$ python3 -q
>>> import numpy as np
>>> np.set_printoptions(precision=1, suppress=True, linewidth=140)
>>> E = np.load("out17.npy")
>>> print(E)
[[  1   7  -6  -7   1   0  -9]
 [ -2   4   0  -4  -8   6   0]
 [  3   9 -10  -9   7  -4 -15]
 [ -2   7  -2  -7  -9   7  -3]
 [  2   2  -4  -2   6  -4  -6]
 [  3   0  -4   0  10  -7  -6]]
>>> left, sv, Vt = np.linalg.svd(E)
>>> vecs = Vt[:(sv > 1e-8).sum()]
>>> rng = np.random.default_rng(41254)
>>> vec = E[2] + 5 * E[0] + rng.integers(2) * np.eye(7)[5]
>>> print(vec)
[  8.  44. -40. -44.  12.  -4. -60.]
>>> print(np.round(np.diag(vecs.T @ vecs), 1) + 0)
[0.  0.3 0.2 0.3 0.5 0.3 0.4]
>>> print(np.round(vecs.T @ vecs, 1) + 0)
[[ 0.   0.   0.   0.   0.1 -0.1 -0.1]
 [ 0.   0.3 -0.2 -0.3 -0.1  0.1 -0.3]
 [ 0.  -0.2  0.2  0.2 -0.1  0.1  0.3]
 [ 0.  -0.3  0.2  0.3  0.1 -0.1  0.3]
 [ 0.1 -0.1 -0.1  0.1  0.5 -0.4 -0.2]
 [-0.1  0.1  0.1 -0.1 -0.4  0.3  0.1]
 [-0.1 -0.3  0.3  0.3 -0.2  0.1  0.4]]
>>> print(np.linalg.matrix_rank(np.vstack([E, vec])))
2
>>> left, sv, Vt = np.linalg.svd(E)
>>> print(np.argmax(sv[:-1] / (sv[1:] + 1e-6)) + 1)
2
>>> out = left[:, :2] @ np.diag(sv[:2]) @ Vt[:2]
>>> print(out.round(1) + 0)
[[  1.   7.  -6.  -7.   1.   0.  -9.]
 [ -2.   4.   0.  -4.  -8.   6.   0.]
 [  3.   9. -10.  -9.   7.  -4. -15.]
 [ -2.   7.  -2.  -7.  -9.   7.  -3.]
 [  2.   2.  -4.  -2.   6.  -4.  -6.]
 [  3.   0.  -4.   0.  10.  -7.  -6.]]
>>> print(np.linalg.matrix_rank(out))
2
>>> K = np.array([[-1, -1, 2, 1, -2, 2, 2, -2],
...     [-2, 2, 0, 1, 2, 2, -1, 0],
...     [1, -1, -2, 1, -1, 1, 2, -1],
...     [-1, 0, -1, 0, -2, 1, 2, 0],
...     [-1, -1, -2, 1, 1, 2, -2, -1],
...     [-1, -1, -2, -1, -2, 0, -2, 0],
...     [-1, -2, 1, 0, 2, 2, -2, 1],
...     [-2, -1, 2, -2, -1, 2, -1, 2]])
>>> print((K - K.T) / 2)
[[ 0.   0.5  0.5  1.  -0.5  1.5  1.5  0. ]
 [-0.5  0.   0.5  0.5  1.5  1.5  0.5  0.5]
 [-0.5 -0.5  0.   1.   0.5  1.5  0.5 -1.5]
 [-1.  -0.5 -1.   0.  -1.5  1.   1.   1. ]
 [ 0.5 -1.5 -0.5  1.5  0.   2.  -2.   0. ]
 [-1.5 -1.5 -1.5 -1.  -2.   0.  -2.  -1. ]
 [-1.5 -0.5 -0.5 -1.   2.   2.   0.   1. ]
 [ 0.  -0.5  1.5 -1.   0.   1.  -1.   0. ]]
>>> print(np.allclose(K, K.T))
False
>>> print(np.trace(K))
0
>>> print(K @ K)
[[  6  -5  -9   0  -4  -5   3   0]
 [ -6   4 -14   0   2   3 -10   1]
 [ -2  -4   5  -2  -2  -1  -2   1]
 [ -1  -1   4  -5   3  -3  -6   7]
 [  1   3  -9  -3  -6  -9  -4  -1]
 [  6   7   5  -6  -2 -15   1   4]
 [  2  -5 -12  -4 -10  -3  -3  -1]
 [  4  -3  -5  -8  -5  -6  -5   6]]
>>> vec = np.array([2, 2, 1, -1, 0, -2, -1, -3])
>>> y = K @ vec
>>> print(y)
[ -3  -4  -4  -7  -6  -3 -10 -11]
>>> print(np.round(np.linalg.solve(K.T, K[6]), 1) + 0)
[0. 0. 0. 0. 0. 0. 1. 0.]
>>> print(np.round(np.linalg.solve(K, -1 * y), 1) + 0)
[-2. -2. -1.  1.  0.  2.  1.  3.]
>>> print(np.round(np.linalg.solve(K, K[:, 6]), 1) + 0)
[0. 0. 0. 0. 0. 0. 1. 0.]
>>> print(np.round(np.linalg.solve(K, y), 1) + 0)
[ 2.  2.  1. -1.  0. -2. -1. -3.]
>>> out = K ** -1
Traceback (most recent call last):
  File "<python-input-29>", line 1, in <module>
    out = K ** -1
          ~~^^~~~
ValueError: Integers to negative integer powers are not allowed.
>>> out = np.linalg.inv(K)
>>> print(np.round(K @ out, 1) + 0)
[[1. 0. 0. 0. 0. 0. 0. 0.]
 [0. 1. 0. 0. 0. 0. 0. 0.]
 [0. 0. 1. 0. 0. 0. 0. 0.]
 [0. 0. 0. 1. 0. 0. 0. 0.]
 [0. 0. 0. 0. 1. 0. 0. 0.]
 [0. 0. 0. 0. 0. 1. 0. 0.]
 [0. 0. 0. 0. 0. 0. 1. 0.]
 [0. 0. 0. 0. 0. 0. 0. 1.]]
>>> print(out.round(1) + 0)
[[ 0.1  0.6  1.2 -1.2 -1.   0.6  0.1  0.2]
 [ 0.   0.5  0.5 -0.5 -0.4  0.3 -0.2  0.1]
 [ 0.2  0.3  0.2 -0.4 -0.6  0.3  0.3 -0.1]
 [ 0.6  2.1  1.8 -1.  -3.7  2.6  2.1 -1.4]
 [-0.4 -1.1 -1.2  0.9  2.  -1.5 -0.8  0.4]
 [ 0.   0.3  0.7 -0.6 -0.1  0.  -0.2  0.4]
 [-0.2 -0.8 -0.8  0.9  1.2 -1.1 -0.5  0.2]
 [ 0.1  1.4  1.4 -0.6 -2.6  1.7  1.4 -0.7]]
>>> print(round(np.linalg.cond(K), 1))
57.2
>>> print(round(np.linalg.slogdet(K)[0], 1))
1.0
>>> W0 = np.load("arr.npy")
>>> print(W0)
[[ -1.4  -1.5  -0.5   0.   -0.6  -0.3   0.8  -0.8   0. ]
 [  0.1  -0.9   0.3   0.6  -0.3  -1.1   0.    1.    2. ]
 [ -0.5  -0.7  -1.1   0.8  -1.1  -1.8   1.   -0.8  -4. ]
 [ -1.1  -0.1  -0.6  -0.7  -0.3   0.7  -0.9   0.7  -6. ]
 [  1.3  -2.3   0.9   0.    0.5  -2.   -0.8   0.2   0. ]
 [ -1.1   0.4   0.   -1.1  -0.1   0.9  -1.2   0.1 -14. ]
 [  0.2  -0.2  -0.3  -0.6  -1.1  -0.3  -0.3   0.8  10. ]
 [ -0.2   1.1   1.3   0.2  -0.9  -0.5   1.1   0.1 -12. ]]
>>> # column 8 is much longer than the rest
>>> print(np.linalg.norm(W0, axis=0))
[ 2.5  3.2  2.1  1.8  2.   3.2  2.4  1.9 22.3]
>>> print(np.linalg.norm(W0, axis=1))
[ 2.5  2.8  5.   6.3  3.6 14.2 10.1 12.2]
>>> print(round(float(np.linalg.norm(W0, "nuc")), 1))
37.4
>>> print(round(np.linalg.norm(W0, 1), 1), np.round(np.linalg.norm(W0, np.inf), 1))
48.0 18.9
>>> ang = np.radians(45)
>>> R = np.eye(9)
>>> R[8, 8] = R[4, 4] = np.cos(ang)
>>> R[8, 4], R[4, 8] = -np.sin(ang), np.sin(ang)
>>> print(R)
[[ 1.   0.   0.   0.   0.   0.   0.   0.   0. ]
 [ 0.   1.   0.   0.   0.   0.   0.   0.   0. ]
 [ 0.   0.   1.   0.   0.   0.   0.   0.   0. ]
 [ 0.   0.   0.   1.   0.   0.   0.   0.   0. ]
 [ 0.   0.   0.   0.   0.7  0.   0.   0.   0.7]
 [ 0.   0.   0.   0.   0.   1.   0.   0.   0. ]
 [ 0.   0.   0.   0.   0.   0.   1.   0.   0. ]
 [ 0.   0.   0.   0.   0.   0.   0.   1.   0. ]
 [ 0.   0.   0.   0.  -0.7  0.   0.   0.   0.7]]
>>> out = W0 @ R.T
>>> print(round(np.linalg.det(R), 1), round(np.trace(R), 1))
1.0 8.4
>>> print(np.allclose(np.linalg.norm(W0, axis=1), np.linalg.norm(out, axis=1)))
True
>>> print(np.abs(out - W0).max(axis=0))
[0.  0.  0.  0.  9.9 0.  0.  0.  4.2]
>>> print(out)
[[ -1.4  -1.5  -0.5   0.   -0.4  -0.3   0.8  -0.8   0.4]
 [  0.1  -0.9   0.3   0.6   1.2  -1.1   0.    1.    1.6]
 [ -0.5  -0.7  -1.1   0.8  -3.6  -1.8   1.   -0.8  -2.1]
 [ -1.1  -0.1  -0.6  -0.7  -4.5   0.7  -0.9   0.7  -4. ]
 [  1.3  -2.3   0.9   0.    0.4  -2.   -0.8   0.2  -0.4]
 [ -1.1   0.4   0.   -1.1 -10.    0.9  -1.2   0.1  -9.8]
 [  0.2  -0.2  -0.3  -0.6   6.3  -0.3  -0.3   0.8   7.8]
 [ -0.2   1.1   1.3   0.2  -9.1  -0.5   1.1   0.1  -7.8]]
>>> print(np.linalg.svd(W0, compute_uv=False), np.linalg.svd(out, compute_uv=False))
[22.3  4.3  3.3  3.   2.1  1.3  1.   0.2] [22.3  4.3  3.3  3.   2.1  1.3  1.   0.2]
